>>> import numpy as np
>>> np.set_printoptions(precision=3, suppress=True, linewidth=160, sign=" ")
>>> mat = np.load("out2.npy")
>>> mat
array([[ 6,  3,  4,  2],
       [ 3,  4,  3,  2],
       [ 4,  3,  0,  1],
       [ 2,  2,  1,  4]])
>>> # symmetric
>>> np.kron(np.eye(2, dtype=int), mat)
array([[ 6,  3,  4,  2,  0,  0,  0,  0],
       [ 3,  4,  3,  2,  0,  0,  0,  0],
       [ 4,  3,  0,  1,  0,  0,  0,  0],
       [ 2,  2,  1,  4,  0,  0,  0,  0],
       [ 0,  0,  0,  0,  6,  3,  4,  2],
       [ 0,  0,  0,  0,  3,  4,  3,  2],
       [ 0,  0,  0,  0,  4,  3,  0,  1],
       [ 0,  0,  0,  0,  2,  2,  1,  4]])
>>> np.poly(mat)
array([   1.,  -14.,   21.,   84., -143.])
>>> np.einsum("ij,ji->", mat, mat)
np.int64(154)
>>> np.linalg.eigvals(mat)
array([11.675, -2.39 ,  1.699,  3.016])
>>> round(float(np.linalg.det(2 * mat)), 3), round(np.linalg.det(mat), 3)
(-2288.0, np.float64(-143.0))
>>> np.einsum("ii->", mat)
np.int64(14)
>>> rng = np.random.default_rng(155)
>>> lab = rng.permutation(4)
>>> Y = mat[:, lab] * rng.choice([-1, 1], 4)
>>> Y
array([[ 6,  3, -2, -4],
       [ 3,  4, -2, -3],
       [ 4,  3, -1,  0],
       [ 2,  2, -4, -1]])
>>> left, _, Vt = np.linalg.svd(mat.T @ Y)
>>> lab
array([ 0,  1,  3,  2])
>>> lab = rng.permutation(4)
>>> lab
array([ 0,  2,  1,  3])
>>> Y = mat[lab][:, lab]
>>> np.round(np.linalg.det(Y), 3), np.round(np.linalg.det(mat[lab]), 3)
(np.float64(-143.0), np.float64(143.0))
>>> W0 = np.array([[0.0, -3.0, -2.0], [-3.0, 0.0, 0.0], [-2.0, 0.0, 0.0]])
>>> # null space of dimension 1
>>> rank = np.linalg.matrix_rank(W0)
>>> rank
np.int64(2)
>>> N = np.linalg.svd(W0)[2][rank:].T
>>> N.shape
(3, 1)
>>> N @ N.T
array([[ 0.   ,  0.   ,  0.   ],
       [ 0.   ,  0.308, -0.462],
       [ 0.   , -0.462,  0.692]])
>>> np.linalg.matrix_rank(W0.T @ W0), np.linalg.matrix_rank(W0 @ W0.T)
(np.int64(2), np.int64(2))
>>> X = np.loadtxt("data.csv", delimiter=",")
>>> X
array([[ 0.429, -0.344, -0.315,  0.086,  0.143],
       [-0.344,  0.275,  0.252, -0.069, -0.115],
       [-0.315,  0.252,  0.231, -0.063, -0.105],
       [ 0.086, -0.069, -0.063,  0.017,  0.029],
       [ 0.143, -0.115, -0.105,  0.029,  0.048]])
>>> # projection: eigenvalues are 0 or 1
>>> x = np.array([2, 0, 3, 0, 0])
>>> np.linalg.eigvalsh(2 * X - np.eye(5))
array([-1., -1., -1., -1.,  1.])
>>> np.trace(X)
np.float64(1.0)
>>> X @ X @ x
array([-0.086,  0.069,  0.063, -0.017, -0.029])
>>> round(float((x - X @ x) @ (X @ x)), 3)
-0.0
>>> feats = np.load("block4.npy")
>>> feats
array([[ 0, -2,  1],
       [ 0,  0,  0],
       [ 0,  0,  0]])
>>> rank = np.linalg.matrix_rank(feats)
>>> rank
np.int64(1)
>>> N = np.linalg.svd(feats)[2][rank:].T
>>> np.allclose(feats @ N, 0)
True
>>> feats @ N
array([[ 0.,  0.],
       [ 0.,  0.],
       [ 0.,  0.]])
>>> np.linalg.lstsq(feats[:-1].T, feats[-1])[2]
np.int32(1)
>>> round(np.trace(np.linalg.pinv(feats) @ feats), 3)
np.float64(1.0)
>>> np.unique(feats.round(6), axis=0).shape
(2, 3)
>>> t3 = np.stack([feats, -1 * feats, feats[::-1]])
>>> np.einsum("bij,cij->bc", t3, t3)
array([[ 5, -5,  0],
       [-5,  5,  0],
       [ 0,  0,  5]])
>>> (t3 @ feats.T).shape
(3, 3, 3)
>>> np.linalg.det(t3)
array([ 0.,  0.,  0.])
>>> feats @ feats
array([[ 0,  0,  0],
       [ 0,  0,  0],
       [ 0,  0,  0]])
>>> (feats - feats.T) / 2
array([[ 0. , -1. ,  0.5],
       [ 1. ,  0. ,  0. ],
       [-0.5,  0. ,  0. ]])
>>> np.trace(feats)
np.int64(0)
>>> J = np.loadtxt("mat.csv", delimiter=",")
>>> J
array([[  5.681,  34.371,  21.033],
       [  6.266,  34.759,  20.144],
       [  6.556,  34.896,  20.786],
       [  6.3  ,  33.942,  20.822],
       [  3.166,  36.359,  21.136],
       [  3.431,  34.039,  20.003],
       [  4.993,  34.172,  21.51 ],
       [  4.019,  36.095,  22.205],
       [  3.189,  35.644,  20.118],
       [  6.017,  33.097,  18.829],
       [  5.041,  35.4  ,  19.132],
       [  4.707,  35.041,  19.885],
       [  4.304,  34.735,  19.869],
       [  4.513,  36.234,  20.554],
       [  5.142,  35.564,  20.541],
       [  5.439,  34.396,  20.038],
       [  3.869,  33.077,  19.581],
       [  4.678,  37.576,  19.496],
       [  5.058,  34.905,  20.274],
       [  4.76 ,  35.456,  19.838],
       [  4.344,  35.285,  21.672],
       [  6.825,  34.729,  21.203],
       [  3.394,  35.294,  18.735],
       [  5.381,  34.403,  20.195],
       [  6.587,  34.62 ,  19.497],
       [  4.217,  35.903,  20.856],
       [  4.666,  33.985,  21.349],
       [  4.399,  32.925,  20.419],
       [  5.06 ,  35.732,  19.127]])
>>> Y = J + rng.integers(-2, 3, (29, 1)) @ rng.integers(-2, 3, (1, 3))
>>> Y
array([[  6.681,  34.371,  19.033],
       [  7.266,  34.759,  18.144],
       [  6.556,  34.896,  20.786],
       [  5.3  ,  33.942,  22.822],
       [  5.166,  36.359,  17.136],
       [  5.431,  34.039,  16.003],
       [  4.993,  34.172,  21.51 ],
       [  3.019,  36.095,  24.205],
       [  3.189,  35.644,  20.118],
       [  5.017,  33.097,  20.829],
       [  4.041,  35.4  ,  21.132],
       [  4.707,  35.041,  19.885],
       [  5.304,  34.735,  17.869],
       [  5.513,  36.234,  18.554],
       [  5.142,  35.564,  20.541],
       [  3.439,  34.396,  24.038],
       [  2.869,  33.077,  21.581],
       [  2.678,  37.576,  23.496],
       [  5.058,  34.905,  20.274],
       [  4.76 ,  35.456,  19.838],
       [  6.344,  35.285,  17.672],
       [  5.825,  34.729,  23.203],
       [  5.394,  35.294,  14.735],
       [  7.381,  34.403,  16.195],
       [  4.587,  34.62 ,  23.497],
       [  6.217,  35.903,  16.856],
       [  6.666,  33.985,  17.349],
       [  2.399,  32.925,  24.419],
       [  4.06 ,  35.732,  21.127]])
>>> np.linalg.matrix_rank(Y - J, tol=1e-8)
np.int64(1)
>>> np.abs(Y - J).sum(axis=1)
array([ 3.,  3.,  0.,  3.,  6.,  6.,  0.,  3.,  0.,  3.,  3.,  0.,  3.,  3.,  0.,  6.,  3.,  6.,  0.,  0.,  6.,  3.,  6.,  6.,  6.,  6.,  6.,  6.,  3.])
>>> np.round(np.linalg.svd(Y - J, compute_uv=False), 3) + 0
array([ 16.583,   0.   ,   0.   ])
>>> Y - J
array([[ 1.,  0., -2.],
       [ 1.,  0., -2.],
       [ 0.,  0.,  0.],
       [-1.,  0.,  2.],
       [ 2.,  0., -4.],
       [ 2.,  0., -4.],
       [ 0.,  0.,  0.],
       [-1.,  0.,  2.],
       [ 0.,  0.,  0.],
       [-1.,  0.,  2.],
       [-1.,  0.,  2.],
       [ 0.,  0.,  0.],
       [ 1.,  0., -2.],
       [ 1.,  0., -2.],
       [ 0.,  0.,  0.],
       [-2.,  0.,  4.],
       [-1.,  0.,  2.],
       [-2.,  0.,  4.],
       [ 0.,  0.,  0.],
       [ 0.,  0.,  0.],
       [ 2.,  0., -4.],
       [-1.,  0.,  2.],
       [ 2.,  0., -4.],
       [ 2.,  0., -4.],
       [-2.,  0.,  4.],
       [ 2.,  0., -4.],
       [ 2.,  0., -4.],
       [-2.,  0.,  4.],
       [-1.,  0.,  2.]])
>>> K = 2 * np.eye(4) + np.ones((4, 4))
>>> K
array([[ 3.,  1.,  1.,  1.],
       [ 1.,  3.,  1.,  1.],
       [ 1.,  1.,  3.,  1.],
       [ 1.,  1.,  1.,  3.]])
>>> # symmetric
>>> Lm = np.linalg.cholesky(K)
>>> np.linalg.eigvalsh(K).min() > 0
np.True_
>>> np.diag(Lm) ** 2
array([ 3.   ,  2.667,  2.5  ,  2.4  ])
>>> Lm
array([[ 1.732,  0.   ,  0.   ,  0.   ],
       [ 0.577,  1.633,  0.   ,  0.   ],
       [ 0.577,  0.408,  1.581,  0.   ],
       [ 0.577,  0.408,  0.316,  1.549]])
>>> x = np.array([1, 1, 0, 3])
>>> target = K @ x
>>> target
array([  7.,   7.,   5.,  11.])
>>> np.round(np.linalg.solve(K.T, K[0]), 3) + 0
array([ 1.,  0.,  0.,  0.])
>>> arr = np.load("w.npy")
>>> arr
array([[-0.679,  0.989, -1.275, -0.611,  0.75 ],
       [-0.151, -0.968,  0.18 , -1.734,  0.034],
       [-0.603, -1.392, -1.087,  0.717,  0.026],
       [ 1.735, -0.101, -0.965, -0.197, -0.097],
       [ 0.377, -0.369,  0.478,  0.26 ,  1.851]])
>>> np.linalg.eigvals(arr)
array([ 2.   +0.j   ,  0.424+1.955j,  0.424-1.955j, -1.964+0.379j, -1.964-0.379j])
>>> np.kron(np.eye(2, dtype=int), arr)
array([[-0.679,  0.989, -1.275, -0.611,  0.75 , -0.   ,  0.   , -0.   , -0.   ,  0.   ],
       [-0.151, -0.968,  0.18 , -1.734,  0.034, -0.   , -0.   ,  0.   , -0.   ,  0.   ],
       [-0.603, -1.392, -1.087,  0.717,  0.026, -0.   , -0.   , -0.   ,  0.   ,  0.   ],
       [ 1.735, -0.101, -0.965, -0.197, -0.097,  0.   , -0.   , -0.   , -0.   , -0.   ],
       [ 0.377, -0.369,  0.478,  0.26 ,  1.851,  0.   , -0.   ,  0.   ,  0.   ,  0.   ],
       [-0.   ,  0.   , -0.   , -0.   ,  0.   , -0.679,  0.989, -1.275, -0.611,  0.75 ],
       [-0.   , -0.   ,  0.   , -0.   ,  0.   , -0.151, -0.968,  0.18 , -1.734,  0.034],
       [-0.   , -0.   , -0.   ,  0.   ,  0.   , -0.603, -1.392, -1.087,  0.717,  0.026],
       [ 0.   , -0.   , -0.   , -0.   , -0.   ,  1.735, -0.101, -0.965, -0.197, -0.097],
       [ 0.   , -0.   ,  0.   ,  0.   ,  0.   ,  0.377, -0.369,  0.478,  0.26 ,  1.851]])
>>> round(float(np.linalg.det(2 * arr)), 3), np.round(np.linalg.det(arr), 3)
(1024.0, np.float64(32.0))
>>> np.round(np.einsum("ii->", arr), 3)
np.float64(-1.08)
>>> np.round(np.linalg.det(arr.T), 3)
np.float64(32.0)
>>> np.poly(arr)
array([  1.   ,   1.08 ,  -1.49 ,   2.979,  -8.638, -32.   ])
>>> arr.mean(axis=0)
array([ 0.136, -0.368, -0.534, -0.313,  0.513])
>>> round(float(np.linalg.norm(arr)), 3)
4.472
>>> np.linalg.svd(arr, compute_uv=False)
array([ 2.,  2.,  2.,  2.,  2.])
>>> np.unravel_index(np.abs(arr).argmax(), arr.shape)
(np.int64(4), np.int64(4))
>>> arr.sum(axis=1)
array([-0.825, -2.638, -2.341,  0.375,  2.597])
>>> np.linalg.matrix_rank(arr)
np.int64(5)
>>> np.allclose(W0, W0.T)
True
>>> np.linalg.matrix_power(W0, 3)
array([[  0., -39., -26.],
       [-39.,   0.,   0.],
       [-26.,   0.,   0.]])
>>> u = np.array([4, -6, -1])
>>> np.convolve(arr[1], u)
array([-0.603, -2.965,  6.679, -7.051, 10.362,  1.527, -0.034])
>>> np.polyval(u, arr[1])
array([-0.004,  8.552, -1.952, 21.433, -1.202])
>>> np.round(np.correlate(arr[1], arr[0], "full"), 3) + 0
array([-0.113, -0.634,  0.919, -0.327,  0.   ,  3.025, -1.882,  1.211, -0.023])
>>> np.cross(arr[1, :3], arr[0, :3])
array([ 1.055, -0.315, -0.806])
>>> M = np.loadtxt("layer9.csv", delimiter=",")
>>> M
array([[  0.067,  -3.778,  -6.142],
       [ -7.338,   0.76 , -11.323],
       [ -0.704,  -0.661,  -6.775],
       [ -3.382,  -1.142,   2.051],
       [ -2.122,   0.183, -10.331],
       [  1.247,  -1.265,   4.235],
       [  1.77 ,  -1.707,   2.373],
       [ -5.561,   1.411,  10.23 ],
       [  7.304,   2.357,  -1.839],
       [  4.183,   0.491,   3.021],
       [  0.627,  -0.483, -10.691],
       [  3.819,   0.477, -17.578],
       [  8.677,   0.276,   7.487],
       [ -0.655,  -2.494,   1.525],
       [-10.304,  -0.567,   8.208],
       [  5.097,  -4.189,   3.067],
       [ -1.909,   0.493,  14.554],
       [  8.689,   0.186,   6.032],
       [ -2.128,   4.562, -22.869],
       [ -0.208,   1.739,  -2.883],
       [-14.626,   8.257,  -0.525],
       [ -0.174,   0.33 , -10.16 ],
       [ -2.476,   0.347,   2.565]])
>>> Y = np.c_[J[:, :2] @ np.array([[5, -2], [9, 7]]), np.array([3, 2, 3, 3, 2, 3, 0, 2, 2, 1, 1, 1, 0, 1, 2, 2, 1, 3, 0, 1, 3, 1, 3, 2, 0, 2, 2, 1, 0])]
>>> Y
array([[ 337.744,  229.235,    3.   ],
       [ 344.161,  230.781,    2.   ],
       [ 346.844,  231.16 ,    3.   ],
       [ 336.978,  224.994,    3.   ],
       [ 343.061,  248.181,    2.   ],
       [ 323.506,  231.411,    3.   ],
       [ 332.513,  229.218,    0.   ],
       [ 344.95 ,  244.627,    2.   ],
       [ 336.741,  243.13 ,    2.   ],
       [ 327.958,  219.645,    1.   ],
       [ 343.805,  237.718,    1.   ],
       [ 338.904,  235.873,    1.   ],
       [ 334.135,  234.537,    0.   ],
       [ 348.671,  244.612,    1.   ],
       [ 345.786,  238.664,    2.   ],
       [ 336.759,  229.894,    2.   ],
       [ 317.038,  223.801,    1.   ],
       [ 361.574,  253.676,    3.   ],
       [ 339.435,  234.219,    0.   ],
       [ 342.904,  238.672,    1.   ],
       [ 339.285,  238.307,    3.   ],
       [ 346.686,  229.453,    1.   ],
       [ 334.616,  240.27 ,    3.   ],
       [ 336.532,  230.059,    2.   ],
       [ 344.515,  229.166,    0.   ],
       [ 344.212,  242.887,    2.   ],
       [ 329.195,  228.563,    2.   ],
       [ 318.32 ,  221.677,    1.   ],
       [ 346.888,  240.004,    0.   ]])
>>> np.linalg.matrix_rank(np.c_[J, Y])
np.int64(4)
>>> np.round(np.linalg.lstsq(J, Y[:, 0])[0], 3) + 0
array([ 5.,  9.,  0.])
>>> np.round(np.linalg.norm(Y - J @ np.linalg.lstsq(J, Y)[0], axis=0), 3) + 0
array([ 0.   ,  0.   ,  5.402])
>>> Xc = (M - M.mean(axis=0)) / M.std(axis=0)
>>> np.argwhere(np.abs(Xc) > 2)
array([[ 18,   2],
       [ 20,   0],
       [ 20,   1]])
>>> coef = np.linalg.lstsq(np.delete(Xc, 2, axis=1), Xc[:, 2])[0]
>>> coef
array([-0.064, -0.229])
>>> np.abs(coef).argmax()
np.int64(1)
>>> np.round(1 - np.var(Xc[:, 2] - np.delete(Xc, 2, axis=1) @ coef), 3)
np.float64(0.044)
>>> ang = np.radians(45)
>>> R = np.eye(3)
>>> R[1, 1] = R[2, 2] = np.cos(ang)
>>> R[1, 2], R[2, 1] = -np.sin(ang), np.sin(ang)
>>> R
array([[ 1.   ,  0.   ,  0.   ],
       [ 0.   ,  0.707, -0.707],
       [ 0.   ,  0.707,  0.707]])
>>> Y = M @ R.T
>>> np.allclose(np.linalg.norm(M, axis=1), np.linalg.norm(Y, axis=1))
True
>>> np.abs(Y - M).max(axis=0)
array([  0.   ,  14.835,   9.924])
>>> round(float(np.linalg.det(R)), 3), np.round(np.trace(R), 3)
(1.0, np.float64(2.414))
